>>> import numpy as np
>>> import numpy.linalg as la
>>> np.set_printoptions(precision=3, suppress=True, linewidth=200, sign=" ")
>>> rnd = lambda a: np.round(a, 3) + 0
>>> X = np.loadtxt("run13.csv", delimiter=",")
>>> X
array([[  1.994, -19.971,   7.996, -27.009, -23.119,   4.858,  -9.857],
       [  9.843,   4.062,  21.773, -23.077, -10.118,   6.918,   8.97 ],
       [ 12.084,  -7.93 ,  -5.947,  -5.953,  -2.963,  -4.051,  -3.051],
       [ 15.114,  -8.896, -12.095,  -1.894,   0.122,  -6.992,  -3.944],
       [ -2.966,  -9.054,   5.939, -12.926, -11.988,   4.034,  -5.106],
       [ 14.975,   0.848, -11.954,   6.969,   8.888,  -8.131,   2.066],
       [  7.182, -11.006,   9.893, -23.001, -16.028,   3.91 ,  -3.021],
       [-13.913,   7.957,  -2.001,  15.026,   8.187,   0.831,   0.801],
       [  4.114,  13.905,  -1.959,  13.098,  14.014,  -2.916,   8.863],
       [ 14.965,  16.931,   6.055,   3.08 ,  12.004,  -2.096,  14.953],
       [ 17.93 ,  16.047,  -0.02 ,   7.105,  15.149,  -4.987,  14.005]])
>>> vec = np.array([1, 2, 0, 3, 5, 2, 1])
>>> rhs = X @ vec
>>> rnd(rhs)
array([-234.711,  -79.048,  -47.603,  -25.678, -116.83 ,   67.822, -159.174,   90.477,  144.319,  128.848,  151.115])
>>> rnd(la.lstsq(X, rhs)[0])
array([ 1.,  2.,  0.,  3.,  5.,  2.,  1.])
>>> rnd(la.solve(X.T @ X, X.T @ rhs))
array([ 1.,  2.,  0.,  3.,  5.,  2.,  1.])
>>> rng = np.random.default_rng(0)
>>> rhs = rhs + 0.1 * rng.normal(size=11)
>>> rnd(rhs)
array([-234.698,  -79.061,  -47.539,  -25.668, -116.884,   67.858, -159.044,   90.572,  144.249,  128.721,  151.053])
>>> c, *_ = la.lstsq(X, rhs)
>>> rnd(X.T @ (rhs - X @ c))
array([ 0.,  0.,  0.,  0.,  0.,  0.,  0.])
>>> c.round()
array([ 1.,  2., -0.,  3.,  5.,  2.,  1.])
>>> B = X / la.norm(X, axis=1, keepdims=True)
>>> gram = B @ B.T
>>> rnd(la.norm(B, axis=1))
array([ 1.,  1.,  1.,  1.,  1.,  1.,  1.,  1.,  1.,  1.,  1.])
>>> B = np.c_[X[:, :5] @ np.array([[9, -2, 4, 9, -2],
...     [-2, -1, 6, -1, -7],
...     [1, -9, 9, 3, 2],
...     [-3, 8, 5, 8, -6],
...     [0, -9, 5, -4, 1]]), np.array([7, 9, 8, 6, 2, 9, 9, 6, 8, 9, 8])]
>>> rnd(B)
array([[ 146.911,  -63.982, -290.526,  -61.691,  290.736,    7.   ],
       [ 171.467, -313.259,   93.726,    5.7  ,  123.77 ,    9.   ],
       [ 136.528,   16.328,  -97.347,   63.073,   52.203,    8.   ],
       [ 147.405,   71.273, -110.635,   92.997,   19.34 ,    6.   ],
       [  36.131,  -33.981, -137.307,  -55.279,  146.756,    2.   ],
       [ 100.218,   52.548,   36.687,  118.265,  -92.72 ,    9.   ],
       [ 165.546, -132.151, -143.416,  -14.573,  204.442,    9.   ],
       [-188.21 ,   84.403,   90.146,  -51.717, -113.844,    6.   ],
       [ -32.037,  -25.844,  217.815,   65.972, -174.055,    8.   ],
       [  97.638, -184.752,  291.361,  112.543, -142.813,    9.   ],
       [ 107.941, -131.228,  279.092,  141.507, -175.71 ,    8.   ]])
>>> rnd(la.lstsq(X, B[:, 0])[0])
array([ 9., -2.,  1., -3.,  0.,  0.,  0.])
>>> rnd(la.norm(B - X @ la.lstsq(X, B)[0], axis=0))
array([ 0.   ,  0.   ,  0.   ,  0.   ,  0.   ,  9.019])
>>> A = np.load("dump.npy")
>>> A
array([[-10,  -8,   1,   1,  -8,   6, -10,  -6,  -4,  -7,  -3,  -4],
       [-10, -12,  -9,  -3, -11,  -3, -15, -11,  -5, -13,  -9,  -4],
       [  4,   6,   5,   3,   2,   6,   4,   8,   2,   3,   5,   4],
       [  6,   4,  -7,  -8,   2, -12,   5,  -4,   0,   3,  -6,  -2],
       [ -5,   1,   3,  -5,  -9,   6,  -4,  -5,  -5,  -2,  -6,  -6]])
>>> f = np.array([1, -3])
>>> np.cross(A[4, :3], A[0, :3])
array([ 25, -25,  50])
>>> np.correlate(A[4], A[0], "full")
array([  20,   11,   20,   24,   56,   70,   23,   72,  148,   70,   79,  294,   28,  137,  214,  157,    2,   85,  130,   54,   62,  108,   60])
